% ipython --no-banner

In [1]: import numpy as np

In [2]: from numpy import linalg as LA

In [3]: np.set_printoptions(suppress=True, linewidth=120)

In [4]: W0 = np.tanh(np.array([[-1.2],
   ...:     [-0.8],
   ...:     [-0.5],
   ...:     [-0.6],
   ...:     [0.2],
   ...:     [-0.3],
   ...:     [-0.3],
   ...:     [0.5],
   ...:     [0.1],
   ...:     [0.5],
   ...:     [-1.0],
   ...:     [-0.4],
   ...:     [-0.1],
   ...:     [-0.7],
   ...:     [2.6],
   ...:     [0.0],
   ...:     [-0.7],
   ...:     [-1.0],
   ...:     [0.8],
   ...:     [0.9],
   ...:     [0.5],
   ...:     [-0.7],
   ...:     [-0.8]]) @ np.array([[-1.1, 0.2, 0.0]]))

In [5]: W0.round(1) + 0
Out[5]: 
array([[ 0.9, -0.2,  0. ],
       [ 0.7, -0.2,  0. ],
       [ 0.5, -0.1,  0. ],
       [ 0.6, -0.1,  0. ],
       [-0.2,  0. ,  0. ],
       [ 0.3, -0.1,  0. ],
       [ 0.3, -0.1,  0. ],
       [-0.5,  0.1,  0. ],
       [-0.1,  0. ,  0. ],
       [-0.5,  0.1,  0. ],
       [ 0.8, -0.2,  0. ],
       [ 0.4, -0.1,  0. ],
       [ 0.1,  0. ,  0. ],
       [ 0.6, -0.1,  0. ],
       [-1. ,  0.5,  0. ],
       [ 0. ,  0. ,  0. ],
       [ 0.6, -0.1,  0. ],
       [ 0.8, -0.2,  0. ],
       [-0.7,  0.2,  0. ],
       [-0.8,  0.2,  0. ],
       [-0.5,  0.1,  0. ],
       [ 0.6, -0.1,  0. ],
       [ 0.7, -0.2,  0. ]])

In [6]: np.abs(np.diag(LA.qr(W0)[1])) > 1e-9
Out[6]: array([ True,  True, False])

In [7]: np.allclose(W0[:-1].T @ LA.lstsq(W0[:-1].T, W0[-1])[0], W0[-1])
Out[7]: True

In [8]: np.round(W0 @ LA.pinv(W0) @ W0, 1) + 0
Out[8]: 
array([[ 0.9, -0.2,  0. ],
       [ 0.7, -0.2,  0. ],
       [ 0.5, -0.1,  0. ],
       [ 0.6, -0.1,  0. ],
       [-0.2,  0. ,  0. ],
       [ 0.3, -0.1,  0. ],
       [ 0.3, -0.1,  0. ],
       [-0.5,  0.1,  0. ],
       [-0.1,  0. ,  0. ],
       [-0.5,  0.1,  0. ],
       [ 0.8, -0.2,  0. ],
       [ 0.4, -0.1,  0. ],
       [ 0.1,  0. ,  0. ],
       [ 0.6, -0.1,  0. ],
       [-1. ,  0.5,  0. ],
       [ 0. ,  0. ,  0. ],
       [ 0.6, -0.1,  0. ],
       [ 0.8, -0.2,  0. ],
       [-0.7,  0.2,  0. ],
       [-0.8,  0.2,  0. ],
       [-0.5,  0.1,  0. ],
       [ 0.6, -0.1,  0. ],
       [ 0.7, -0.2,  0. ]])

In [9]: np.unique(W0.round(6), axis=0).shape
Out[9]: (16, 3)

In [10]: rk = LA.matrix_rank(W0)

In [11]: rk
Out[11]: np.int64(2)

In [12]: null = LA.svd(W0)[2][rk:].T

In [13]: null.shape
Out[13]: (3, 1)

In [14]: null @ null.T
Out[14]: 
array([[0., 0., 0.],
       [0., 0., 0.],
       [0., 0., 1.]])

In [15]: LA.matrix_rank(W0.T @ W0), LA.matrix_rank(W0 @ W0.T)
Out[15]: (np.int64(2), np.int64(2))

In [16]: np.allclose(W0 @ null, 0)
Out[16]: True

In [17]: [int(LA.matrix_rank(W0[:, :j + 1])) for j in range(3)]
Out[17]: [1, 2, 2]

In [18]: W0 @ null
Out[18]: 
array([[0.],
       [0.],
       [0.],
       [0.],
       [0.],
       [0.],
       [0.],
       [0.],
       [0.],
       [0.],
       [0.],
       [0.],
       [0.],
       [0.],
       [0.],
       [0.],
       [0.],
       [0.],
       [0.],
       [0.],
       [0.],
       [0.],
       [0.]])

In [19]: round(LA.norm(W0[22] - W0[2]), 1)
Out[19]: np.float64(0.2)

In [20]: np.round(LA.norm(W0, axis=0), 1)
Out[20]: array([2.9, 0.8, 0. ])

In [21]: np.round(LA.norm(W0, axis=1), 1)
Out[21]: 
array([0.9, 0.7, 0.5, 0.6, 0.2, 0.3, 0.3, 0.5, 0.1, 0.5, 0.8, 0.4, 0.1, 0.7, 1.1, 0. , 0.7, 0.8, 0.7, 0.8, 0.5, 0.7,
       0.7])

In [22]: M = np.array([[2.0, 1.0, 0.0, 0.0, 0.0, 0.0],
    ...:     [0.0, 2.0, 1.0, 0.0, 0.0, 0.0],
    ...:     [0.0, 0.0, 2.0, 1.0, 0.0, 0.0],
    ...:     [0.0, 0.0, 0.0, 2.0, 1.0, 0.0],
    ...:     [0.0, 0.0, 0.0, 0.0, 2.0, 1.0],
    ...:     [0.0, 0.0, 0.0, 0.0, 0.0, 2.0]])

In [23]: def softmax(z):
    ...:     e = np.exp(z - z.max(axis=-1, keepdims=True))
    ...:     return e / e.sum(axis=-1, keepdims=True)
    ...: 

In [24]: np.round(softmax(10 * M[0]), 1) + 0
Out[24]: array([1., 0., 0., 0., 0., 0.])

In [25]: np.round(softmax(M).sum(axis=1), 1)
Out[25]: array([1., 1., 1., 1., 1., 1.])

In [26]: np.round(softmax(M[0]), 1)
Out[26]: array([0.5, 0.2, 0.1, 0.1, 0.1, 0.1])

In [27]: np.round(softmax(M[0] + 2), 1)
Out[27]: array([0.5, 0.2, 0.1, 0.1, 0.1, 0.1])

In [28]: scores = M @ M.T / np.sqrt(6)

In [29]: softmax(scores).round(6).argmax(axis=1)
Out[29]: array([0, 1, 2, 3, 4, 5])

In [30]: np.round(softmax(scores + np.triu(np.full(scores.shape, -np.inf), 1)), 1)
Out[30]: 
array([[1. , 0. , 0. , 0. , 0. , 0. ],
       [0.2, 0.8, 0. , 0. , 0. , 0. ],
       [0.1, 0.2, 0.7, 0. , 0. , 0. ],
       [0.1, 0.1, 0.2, 0.6, 0. , 0. ],
       [0.1, 0.1, 0.1, 0.2, 0.6, 0. ],
       [0.1, 0.1, 0.1, 0.1, 0.2, 0.4]])

In [31]: np.round(softmax(scores)[0] @ M, 1)
Out[31]: array([1.1, 0.9, 0.3, 0.2, 0.2, 0.2])

In [32]: [int(LA.matrix_rank(LA.matrix_power(M, p))) for p in range(1, 7)]
Out[32]: [6, 6, 6, 6, 6, 6]

In [33]: u = np.array([2, 2, -3, 3, 0])

In [34]: A = 3 * np.eye(5) + np.outer(u, u)

In [35]: A
Out[35]: 
array([[ 7.,  4., -6.,  6.,  0.],
       [ 4.,  7., -6.,  6.,  0.],
       [-6., -6., 12., -9.,  0.],
       [ 6.,  6., -9., 12.,  0.],
       [ 0.,  0.,  0.,  0.,  3.]])

In [36]: Lm = LA.cholesky(A)

In [37]: np.round(Lm @ Lm.T, 1)
Out[37]: 
array([[ 7.,  4., -6.,  6.,  0.],
       [ 4.,  7., -6.,  6.,  0.],
       [-6., -6., 12., -9.,  0.],
       [ 6.,  6., -9., 12.,  0.],
       [ 0.,  0.,  0.,  0.,  3.]])

In [38]: np.round(np.diag(Lm) ** 2, 1)
Out[38]: array([7. , 4.7, 5.5, 4.4, 3. ])

In [39]: round(float(np.prod(np.diag(Lm)) ** 2), 1), round(float(LA.det(A)), 1)
Out[39]: (2349.0, 2349.0)

In [40]: LA.eigvalsh(A).min() > 0
Out[40]: np.True_

In [41]: evals, vecs = LA.eigh(A)

In [42]: np.round(LA.eigvalsh(A @ A), 1)
Out[42]: array([  9.,   9.,   9.,   9., 841.])

In [43]: np.round(LA.eigvalsh(A + 4 * np.eye(5)), 1)
Out[43]: array([ 7.,  7.,  7.,  7., 33.])

In [44]: np.round(np.abs(vecs[:, -1]), 1)
Out[44]: array([0.4, 0.4, 0.6, 0.6, 0. ])

In [45]: arr = np.array([[0.1, -1.0, 0.4, 0.5, -0.6],
    ...:     [-0.5, 0.2, 0.1, 0.2, -0.2],
    ...:     [-0.1, 0.5, 0.7, -0.3, -0.8],
    ...:     [0.7, -0.1, -1.1, -0.1, -1.0],
    ...:     [0.5, 2.4, -0.6, 0.4, -0.7],
    ...:     [-1.0, 0.1, 0.8, -0.7, 0.3],
    ...:     [2.3, 0.7, -0.8, 0.1, 0.3]])

In [46]: arr[:, 4] *= 20

In [47]: arr
Out[47]: 
array([[  0.1,  -1. ,   0.4,   0.5, -12. ],
       [ -0.5,   0.2,   0.1,   0.2,  -4. ],
       [ -0.1,   0.5,   0.7,  -0.3, -16. ],
       [  0.7,  -0.1,  -1.1,  -0.1, -20. ],
       [  0.5,   2.4,  -0.6,   0.4, -14. ],
       [ -1. ,   0.1,   0.8,  -0.7,   6. ],
       [  2.3,   0.7,  -0.8,   0.1,   6. ]])

In [48]: P = arr @ LA.solve(arr.T @ arr, arr.T)

In [49]: np.round(np.diag(P), 1)
Out[49]: array([0.7, 0.1, 0.8, 1. , 0.9, 0.5, 0.9])

In [50]: np.round(P @ arr[:, 2], 1)
Out[50]: array([ 0.4,  0.1,  0.7, -1.1, -0.6,  0.8, -0.8])

In [51]: np.allclose(P @ P, P)
Out[51]: True

In [52]: vec = np.array([0, -3, 0, -2, 1])

In [53]: target = arr @ vec

In [54]: np.round(LA.lstsq(arr, target)[0], 1) + 0
Out[54]: array([ 0., -3.,  0., -2.,  1.])

In [55]: np.round(LA.solve(arr.T @ arr, arr.T @ target), 1) + 0
Out[55]: array([ 0., -3.,  0., -2.,  1.])

In [56]: rng = np.random.default_rng(654640)

In [57]: target = target + 0.3 * rng.normal(size=7)

In [58]: target.round(1)
Out[58]: array([ -9.6,  -5.1, -17.4, -19.2, -22. ,   7.3,   3.6])

In [59]: b, *_ = LA.lstsq(arr, target)

In [60]: [round(float(LA.norm(LA.solve(arr.T @ arr + lam * np.eye(5), arr.T @ target))), 2) for lam in (0, 1, 10, 100)]
Out[60]: [3.79, 3.0, 1.68, 1.01]

In [61]: b.round()
Out[61]: array([-0., -3., -0., -2.,  1.])
